$ python3 -q
>>> import numpy as np
>>> from numpy import linalg as LA
>>> np.set_printoptions(suppress=True, linewidth=100)
>>> A2 = np.array([[-1, 0, 1, 2],
...     [-2, -1, -1, 0],
...     [-2, 1, -1, -1],
...     [2, -1, 1, -2],
...     [0, 1, 2, 2],
...     [-1, 1, -2, 0],
...     [1, 1, 0, 1],
...     [-2, 1, 1, 1]])
>>> Z = np.array([[-2, -1, -2, 2, -1, 1],
...     [2, 2, -1, 0, -2, -1],
...     [2, -2, -2, -2, 0, 2],
...     [2, 0, -1, 1, 0, 2]])
>>> data = A2 @ Z
>>> data
array([[ 8, -1, -2, -2,  1,  5],
       [ 0,  2,  7, -2,  4, -3],
       [ 2,  6,  6, -3,  0, -7],
       [-8, -6, -3,  0,  0,  1],
       [10, -2, -7, -2, -2,  7],
       [ 0,  7,  5,  2, -1, -6],
       [ 2,  1, -4,  3, -3,  2],
       [10,  2,  0, -5,  0,  1]])
>>> vec = np.array([-5, 4, -2, 6, 0, -7])
>>> data @ np.ones(6)
array([  9.,   8.,   4., -16.,   4.,   7.,   1.,   8.])
>>> vec @ data
Traceback (most recent call last):
  File "<python-input-9>", line 1, in <module>
    vec @ data
    ~~~~^~~~~~
ValueError: matmul: Input operand 1 has a mismatch in its core dimension 0, with gufunc signature (n?,k),(k,m?)->(n?,m?) (size 8 is different from 6)
>>> (data @ vec).argmax()
np.int64(5)
>>> data * vec
array([[-40,  -4,   4, -12,   0, -35],
       [  0,   8, -14, -12,   0,  21],
       [-10,  24, -12, -18,   0,  49],
       [ 40, -24,   6,   0,   0,  -7],
       [-50,  -8,  14, -12,   0, -49],
       [  0,  28, -10,  12,   0,  42],
       [-10,   4,   8,  18,   0, -14],
       [-50,   8,   0, -30,   0,  -7]])
